% ipython --no-banner

In [1]: import numpy as np

In [2]: import numpy.linalg as la

In [3]: np.set_printoptions(suppress=True, linewidth=120)

In [4]: tidy = lambda a: np.round(a, 1) + 0

In [5]: arr = np.load("layer9.npy")

In [6]: arr
Out[6]: 
array([[ 0, -1, -5, -3, -3, -5, -5,  3],
       [ 0,  3, -1, -2,  5,  5, -2,  1],
       [ 0,  0,  0,  5,  1,  2,  5,  5],
       [ 0,  0,  0, -1,  4, -5, -4,  2],
       [ 0,  0,  0,  0,  5,  4,  0,  5],
       [ 0,  0,  0,  0,  0,  2, -1,  1],
       [ 0,  0,  0,  0,  0,  0, -2,  1],
       [ 0,  0,  0,  0,  0,  0,  0,  3]])

In [7]: out = arr / np.sqrt((arr ** 2).mean(axis=1, keepdims=True))

In [8]: la.matrix_rank(out) == la.matrix_rank(arr)
Out[8]: np.True_

In [9]: tidy(out[0])
Out[9]: array([ 0. , -0.3, -1.4, -0.8, -0.8, -1.4, -1.4,  0.8])

In [10]: W1 = np.array([[0, -1, 1, -4, 0],
    ...:     [-4, -3, -4, -1, 2],
    ...:     [4, 0, 2, 1, 3],
    ...:     [-2, -4, 3, 4, -2],
    ...:     [1, 2, 4, -2, -2],
    ...:     [4, -3, 5, -5, 4],
    ...:     [2, -4, -2, 5, 0],
    ...:     [2, 2, -4, 1, -1]])

In [11]: c = np.array([2, 2, 2, 0, 0])

In [12]: H = np.maximum(arr @ W1 + c, 0)

In [13]: H
Out[13]: 
array([[ 0, 52,  0,  0,  0],
       [13,  6, 27,  0, 16],
       [21,  0,  1, 38,  0],
       [ 0, 49,  0,  0,  0],
       [33, 10, 22,  0,  1],
       [10,  2, 10,  0,  7],
       [ 0, 12,  2,  0,  0],
       [ 8,  8,  0,  3,  0]])

In [14]: la.matrix_rank(H)
Out[14]: np.int64(5)

In [15]: (H > 0).astype(int)
Out[15]: 
array([[0, 1, 0, 0, 0],
       [1, 1, 1, 0, 1],
       [1, 0, 1, 1, 0],
       [0, 1, 0, 0, 0],
       [1, 1, 1, 0, 1],
       [1, 1, 1, 0, 1],
       [0, 1, 1, 0, 0],
       [1, 1, 0, 1, 0]])

In [16]: C = np.array([[3, 3, 3], [2, 0, 2], [3, 3, 3], [0, 0, 2], [0, 2, 3]])

In [17]: (H @ C).round(6).argmax(axis=1)
Out[17]: array([0, 2, 2, 0, 2, 2, 0, 2])

In [18]: H @ C
Out[18]: 
array([[104,   0, 104],
       [132, 152, 180],
       [ 66,  66, 142],
       [ 98,   0,  98],
       [185, 167, 188],
       [ 64,  74,  85],
       [ 30,   6,  30],
       [ 40,  24,  46]])
